$ ipython --no-banner

In [1]: import numpy as np

In [2]: import numpy.linalg as la

In [3]: np.set_printoptions(suppress=True, linewidth=120)

In [4]: W0 = np.load("layer4.npy")

In [5]: print(W0)
[[ 0.3 -0.7 -0.3  0.1  0.2  1.3  0.2 -0.8  1.1  1.3  0.9  0.2  1.3  1.2  0.3]
 [-1.5  0.1 -0.5 -0.5 -1.8  0.9 -0.9 -0.1 -0.2  0.6  1.6 -1.8 -0.7  1.3 -0.2]
 [ 1.3 -0.6 -1.7 -0.2  0.7  1.6 -0.8 -2.5  0.9  1.5 -0.2  1.  -0.2 -1.2 -0.8]
 [-0.4 -1.6 -1.2  0.4 -0.6 -0.5 -0.2  0.6 -0.3  0.9 -1.1  0.   0.8 -0.1  1.4]
 [-1.2  0.1  1.5  1.5 -1.4  0.6  1.3 -1.8 -0.7  0.7  0.2 -0.8 -0.1  2.9  0.3]
 [-1.  -0.9  0.9  0.6 -0.6  0.4 -0.3  0.2 -0.4  0.2 -0.8 -0.1 -0.2  0.4  0.1]
 [-0.6  1.8  0.7 -1.6  1.2 -0.5 -1.9 -0.3 -0.3 -0.7 -0.3 -0.1 -0.4  0.4 -1.7]
 [ 0.4 -0.6  0.  -1.2 -1.   0.1  0.1 -0.8  1.5 -0.2 -0.9  0.9 -0.5 -0.4  0.8]
 [-0.3  0.8  1.7  0.6 -0.1 -0.5 -0.5 -0.3  0.   1.3 -0.3  1.8  1.2  0.   0.2]
 [ 0.3 -0.6  0.7  2.1 -0.1 -0.6 -0.4  0.4 -0.4 -1.5  0.5 -1.9  0.5  2.1 -1.9]
 [ 1.1 -1.1  0.8 -0.9 -1.6 -0.1  0.3 -0.1 -0.2  0.8  0.8  1.   1.3  0.  -0.1]
 [ 0.1 -0.3 -0.4  0.1 -1.6 -2.3 -0.5 -1.4 -0.1  0.9 -0.3  0.1  0.8  0.9  0.3]
 [ 0.3 -0.4  0.5  1.2  1.4  0.5  1.   1.5 -1.3 -1.7  0.8 -0.8 -1.9  0.2 -0.2]]

In [6]: t = np.radians(180)

In [7]: Rm = np.eye(15)

In [8]: Rm[7, 7] = Rm[8, 8] = np.cos(t)

In [9]: Rm[7, 8], Rm[8, 7] = -np.sin(t), np.sin(t)

In [10]: M2 = W0 @ Rm.T

In [11]: print(np.allclose(W0 @ W0.T, M2 @ M2.T))
True

In [12]: print(np.allclose(la.norm(W0, axis=1), la.norm(M2, axis=1)))
True

In [13]: print(np.abs(M2 - W0).max(axis=0))
[0. 0. 0. 0. 0. 0. 0. 5. 3. 0. 0. 0. 0. 0. 0.]

In [14]: print(round(float(la.det(Rm)), 3), np.trace(Rm))
1.0 11.0

In [15]: K = np.loadtxt("run12.csv", delimiter=",")

In [16]: print(K)
[[-0.723  0.311  0.512  1.113  1.403 -0.02 ]
 [ 0.852  1.295 -0.028  0.723  1.255 -0.506]
 [-0.62   0.163 -0.52   0.14   1.154 -0.752]
 [-0.275 -0.087  0.67  -0.208 -0.223 -1.181]
 [-1.011 -1.235 -0.351  0.668 -0.739  0.143]]

In [17]: M2 = K / np.sqrt((K ** 2).mean(axis=1, keepdims=True))

In [18]: print(la.matrix_rank(M2) == la.matrix_rank(K))
True

In [19]: print(la.matrix_rank(K - K.mean(axis=1, keepdims=True)))
5

In [20]: print(np.round(la.norm(M2, axis=1), 3))
[2.449 2.449 2.449 2.449 2.449]

In [21]: mat = np.loadtxt("data.csv", delimiter=",")

In [22]: print(mat)
[[1. 1. 1. 1. 2. 0.]
 [2. 2. 2. 2. 1. 2.]
 [1. 0. 2. 2. 0. 2.]
 [2. 1. 2. 0. 1. 1.]
 [2. 1. 0. 2. 0. 2.]
 [1. 1. 1. 1. 0. 0.]
 [1. 2. 1. 1. 2. 2.]
 [1. 2. 2. 1. 1. 0.]
 [1. 1. 1. 1. 0. 0.]
 [0. 2. 1. 1. 2. 0.]
 [0. 0. 0. 0. 2. 0.]
 [0. 1. 0. 0. 2. 1.]]

In [23]: vec = np.array([1, 1, 0, 2, 2, 0])

In [24]: rhs = mat @ vec

In [25]: print(rhs)
[ 8. 10.  5.  5.  7.  4.  9.  7.  4.  8.  4.  5.]

In [26]: print(np.round(la.pinv(mat) @ mat, 3) + 0)
[[1. 0. 0. 0. 0. 0.]
 [0. 1. 0. 0. 0. 0.]
 [0. 0. 1. 0. 0. 0.]
 [0. 0. 0. 1. 0. 0.]
 [0. 0. 0. 0. 1. 0.]
 [0. 0. 0. 0. 0. 1.]]

In [27]: la.solve(mat, rhs)
LinAlgError: Last 2 dimensions of the array must be square


In [28]: rng = np.random.default_rng(57)

In [29]: rhs = rhs + 0.05 * rng.normal(size=12)

In [30]: print(rhs.round(3))
[ 8.017 10.023  5.078  5.067  7.008  4.018  8.941  6.98   4.016  8.039  3.96   4.959]

In [31]: b, *_ = la.lstsq(mat, rhs)

In [32]: print(b.round())
[ 1.  1.  0.  2.  2. -0.]

In [33]: idx = mat[:, 2] > np.median(mat[:, 2])

In [34]: r0 = mat[idx].mean(axis=0) - mat[~idx].mean(axis=0)

In [35]: print(r0)
[ 0.75   0.125  1.375  0.375 -0.5    0.625]

In [36]: print(idx.astype(int))
[0 1 1 1 0 0 0 1 0 0 0 0]

In [37]: Xc = mat - mat.mean(axis=0)

In [38]: vecs = la.svd(Xc)[2][:1]

In [39]: M2 = Xc - Xc @ vecs.T @ vecs

In [40]: print(np.round(np.cov(Xc @ vecs.T, rowvar=False), 3))
1.773

In [41]: print(la.norm(M2, axis=1).round(6).argmax())
4

In [42]: print(np.round(M2.std(axis=0), 3))
[0.387 0.684 0.644 0.422 0.603 0.632]

In [43]: print(np.round((Xc @ vecs.T).std(axis=0), 3))
[1.275]

In [44]: G = np.cov(mat, rowvar=False)

In [45]: print(np.median(mat, axis=0))
[1.  1.  1.  1.  1.  0.5]

In [46]: print(np.argwhere(np.triu(np.abs(np.corrcoef(mat.T)) > 0.8, 1)))
[]

In [47]: print(np.argsort(-mat.std(axis=0).round(6), kind="stable"))
[5 4 2 0 3 1]

In [48]: print(np.round(mat.std(axis=0), 3))
[0.707 0.687 0.759 0.707 0.862 0.898]

In [49]: print(np.round(np.corrcoef(mat.T), 3))
[[ 1.     0.171  0.466  0.5   -0.547  0.525]
 [ 0.171  1.     0.293  0.171  0.258  0.045]
 [ 0.466  0.293  1.     0.31  -0.265  0.143]
 [ 0.5    0.171  0.31   1.    -0.547  0.525]
 [-0.547  0.258 -0.265 -0.547  1.    -0.197]
 [ 0.525  0.045  0.143  0.525 -0.197  1.   ]]

In [50]: X = np.loadtxt("block7.csv", delimiter=",")

In [51]: print(X)
[[-0.9 -1.1 -0.9 -0.4 -0.2 -1.6  1.  -0.6 -0.5 -0.8 -0.9  0.4 -1.2]
 [ 1.8 -0.7 -1.1  0.4  1.1  2.3  1.4  1.4  1.  -0.2 -0.1 -0.4  1.3]
 [ 1.   1.1  1.3  0.5 -1.4  0.   0.6 -1.4 -1.7  0.6  1.1 -0.1 -0.2]
 [ 0.3  0.5  0.3  1.4 -0.4  0.9  0.3 -0.6  0.7 -1.3  0.3  0.5 -0.2]
 [ 0.1 -0.5 -1.6  0.  -0.2  0.   0.  -0.7  0.1  0.6  0.4 -0.3 -0.1]
 [-0.9  0.6  2.   0.2  0.1  0.1  0.2  0.2  0.1  0.4 -0.3  1.8 -0.6]
 [-0.9  1.2 -0.2 -2.2  1.  -0.4 -0.1  0.4  0.3  0.1  1.4 -0.6 -1.4]
 [-1.5  2.7 -2.7 -3.3  2.1  2.4  0.  -1.8 -2.7 -6.9  3.   0.  -3.6]
 [ 0.   0.4 -0.3 -0.6  0.7  0.8 -0.4 -0.5  1.5  0.4  0.8  0.1  1.3]
 [-0.4 -0.5 -0.3  0.  -3.3 -0.3 -1.5 -0.1  0.6 -0.2  1.2 -0.8 -0.4]
 [-0.9 -0.3  0.  -0.4 -0.3  1.3 -0.6  0.2  0.8 -0.3 -1.2  1.5 -0.3]
 [ 2.1  0.3  0.8  0.8  0.   0.  -1.  -0.8  1.7 -0.4  0.2 -0.6 -0.9]
 [-2.   0.6 -1.9  1.1 -0.7 -0.7 -0.8 -0.4 -1.8  0.1 -0.8 -0.5 -1.3]
 [ 0.3  1.3  0.9  0.9  0.5  0.9  0.5  0.   0.8 -0.2  0.   0.6  0.1]
 [-1.1  0.5  0.2  0.2 -0.2  0.3 -0.6  0.5  1.  -0.5 -0.2 -1.9  1.3]
 [ 0.7 -0.3 -1.3  1.1 -1.   1.7  2.2 -0.3 -0.4 -0.5  0.5 -0.5  0.6]
 [-0.8 -0.3 -0.4  0.3 -0.6 -0.7 -0.6  0.4  0.7 -0.8 -1.4 -0.8 -1.1]
 [ 2.  -0.5  0.7 -0.1 -0.5 -0.7  2.  -2.3 -1.7 -0.1  1.   0.2  0.2]
 [ 2.3 -1.5 -0.5 -0.9  0.3  0.9  0.1 -0.7  0.3  0.8  0.8 -1.  -0.8]
 [-1.  -1.2 -0.7 -0.2 -1.5 -0.6  1.4 -0.4 -1.4  1.9 -1.5  1.1 -2.2]
 [ 0.6 -0.6  0.3 -0.4  0.9 -0.7 -0.9 -1.1 -0.6 -0.6 -0.2 -1.  -0.7]
 [ 0.4 -1.1  1.  -1.6  0.7  1.5 -1.4 -0.8  1.6  1.5  0.5  0.2 -1.5]
 [-0.3 -1.3 -0.3 -0.5  1.  -2.1 -0.5  1.1  0.3  0.7 -0.7  0.3 -1.4]
 [ 0.5 -0.3 -0.5 -0.3  1.9  0.4 -0.3 -0.5 -1.5 -0.7  0.8 -0.3 -0.5]
 [-0.9  0.7 -1.3 -0.5 -0.5  1.5 -0.3 -0.5  1.  -0.3 -0.1  0.4 -0.8]
 [-1.   0.5  0.   1.1 -2.  -0.8  0.4  2.1  0.1  0.5  0.9  0.1  3.2]
 [-0.3  2.1 -1.9 -1.3  1.2 -1.8  1.2  0.7  2.7 -1.3 -1.1  1.5 -0.2]
 [-0.3  0.1 -0.8 -1.1  0.2 -1.4  0.2  0.4  0.5  0.5 -1.6  1.1 -1.2]
 [-0.1  0.6 -1.3  0.7 -0.4 -0.9  0.4 -2.7  0.4  1.5  0.8  1.   0.1]
 [-2.6 -0.9  0.3 -1.3  2.  -0.9  0.1  0.8 -1.6 -1.2 -0.3  0.8  0.5]
 [-0.3 -0.1  0.7  0.  -0.3 -0.7 -1.3 -0.1 -0.9  0.3 -0.3 -0.1  0.4]
 [-0.5 -0.3  0.6  0.6 -0.2 -0.2 -0.4  1.2 -2.2 -0.7 -0.4  1.2 -1.7]
 [ 0.8  2.8  0.   1.9 -0.7  1.7 -1.5 -1.9  0.7  1.6  0.6  0.3  0.3]
 [-0.7  0.  -1.1 -0.2  1.   0.6  0.   2.2 -2.2 -1.6  1.  -1.6  0.7]]

In [52]: d = la.norm(X[:, None] - X[None], axis=-1)

In [53]: print(d.mean(axis=1).argmax())
7

In [54]: print(la.matrix_rank(d ** 2))
15

In [55]: print(d[:5, :5].round(3))
[[0.    6.271 5.249 4.427 3.36 ]
 [6.271 0.    6.433 4.538 4.512]
 [5.249 6.433 0.    3.946 4.254]
 [4.427 4.538 3.946 0.    3.491]
 [3.36  4.512 4.254 3.491 0.   ]]

In [56]: print(d.shape)
(34, 34)

In [57]: print(np.flatnonzero(d[3] < d.mean() / 2))
[ 3 13]

In [58]: Z = np.array([[2, 2, -2, 0, -1, 0],
    ...:     [3, -2, 3, 1, 1, -1],
    ...:     [-3, 2, 0, 2, -3, 0],
    ...:     [-3, -3, -1, -3, -3, -1],
    ...:     [2, -1, 1, -3, 3, -1],
    ...:     [-2, 1, 1, -1, -3, -2]])

In [59]: F = (rng.random((27, 6)) < 0.25) @ Z

In [60]: print(F)
[[ 2 -1  1 -3  3 -1]
 [ 0  0  0  0  0  0]
 [-3  2  0  2 -3  0]
 [ 4  1 -1 -3  2 -1]
 [ 1 -1  4  0 -2 -3]
 [-2 -4  3 -3 -5 -4]
 [-2  1  1 -1 -3 -2]
 [ 2 -1  1 -3  3 -1]
 [ 5 -3  4 -2  4 -2]
 [ 0  0  0  0  0  0]
 [ 2  2  0 -4 -1 -3]
 [ 2  2 -2  0 -1  0]
 [ 2  2 -2  0 -1  0]
 [ 4  1 -1 -3  2 -1]
 [ 0  0  0  0  0  0]
 [-5  3  1  1 -6 -2]
 [-6 -1 -1 -1 -6 -1]
 [-1  4 -2  2 -4  0]
 [-6 -1 -1 -1 -6 -1]
 [ 2  2 -2  0 -1  0]
 [-5 -2  0 -4 -6 -3]
 [-3 -3 -1 -3 -3 -1]
 [-1 -4  0 -6  0 -2]
 [ 4  1 -1 -3  2 -1]
 [ 2 -1  4  0  1 -2]
 [-1  1  1 -1  0 -1]
 [-3 -3  1 -7 -3 -4]]

In [61]: G = F.T @ F

In [62]: print(np.round(la.eigvalsh(G)[::-1], 3) + 0)
[515.136 309.112 108.121  76.608  18.023   0.   ]

In [63]: print(np.trace(G), (F ** 2).sum())
1027 1027

In [64]: print(la.matrix_rank(G))
6

In [65]: print(np.allclose(G, G.T))
True

In [66]: left, sv, vt = la.svd(F)

In [67]: print(sv.round(3))
[22.697 17.582 10.398  8.753  4.245  0.009]

In [68]: M2 = left[:, :5] @ np.diag(sv[:5]) @ vt[:5]

In [69]: print(round(float(la.norm(F - M2, 2)), 3), round(float(sv[5]), 3))
0.009 0.009

In [70]: print(la.matrix_rank(F, rtol=0.05))
5

In [71]: data = np.array([[9.0, -11.0, 15.0, -11.0],
    ...:     [0.0, 2.0, -1.0, 1.0],
    ...:     [0.0, -3.0, 8.0, -3.0],
    ...:     [0.0, -3.0, 7.0, -2.0]])

In [72]: Q, Rm = la.qr(data)

In [73]: print(np.round(Q @ Rm, 3))
[[  9. -11.  15. -11.]
 [  0.   2.  -1.   1.]
 [  0.  -3.   8.  -3.]
 [  0.  -3.   7.  -2.]]

In [74]: print(Rm.round(3))
[[  9.    -11.     15.    -11.   ]
 [  0.     -4.69   10.02   -3.624]
 [  0.      0.     -3.687   0.727]
 [  0.      0.      0.      0.578]]

In [75]: print(np.trace(Q @ Q.T))
4.0

In [76]: print(Q.shape, Rm.shape)
(4, 4) (4, 4)

In [77]: print(np.round(np.abs(np.diag(Rm)), 3))
[9.    4.69  3.687 0.578]

In [78]: print(np.round(Q.T @ Q, 3) + 0)
[[1. 0. 0. 0.]
 [0. 1. 0. 0.]
 [0. 0. 1. 0.]
 [0. 0. 0. 1.]]

In [79]: print(Q.round(3))
[[ 1.     0.     0.     0.   ]
 [-0.    -0.426 -0.888  0.173]
 [-0.     0.64  -0.432 -0.636]
 [-0.     0.64  -0.16   0.752]]

In [80]: print(np.allclose(Rm.T @ Rm, data.T @ data))
True

In [81]: r0 = np.array([-6, 6])

In [82]: print(np.correlate(data[3], data[1], "full"))
[  0.  -3.  10. -15.  16.  -4.   0.]

In [83]: print(np.polyval(r0, data[3]))
[  6.  24. -36.  18.]

In [84]: print(np.convolve(data[3], r0))
[  0.  18. -60.  54. -12.]

In [85]: ev, vecs = la.eig(data)

In [86]: print(np.round(np.sort(la.eigvals(data.T)), 3))
[1. 2. 5. 9.]

In [87]: print(np.round(np.abs(la.eigvals(data)).max(), 3))
9.0

In [88]: print(np.trace(data))
17.0

In [89]: print(np.round(np.sort(np.abs(la.eigvals(data))), 3))
[1. 2. 5. 9.]

In [90]: print(np.allclose(data @ data.T, data.T @ data))
False

In [91]: print(np.round(la.matrix_power(data, 3), 3))
[[  729. -1325.  1929. -1325.]
 [    0.     8.    -7.     7.]
 [    0.  -117.   242.  -117.]
 [    0.  -117.   241.  -116.]]
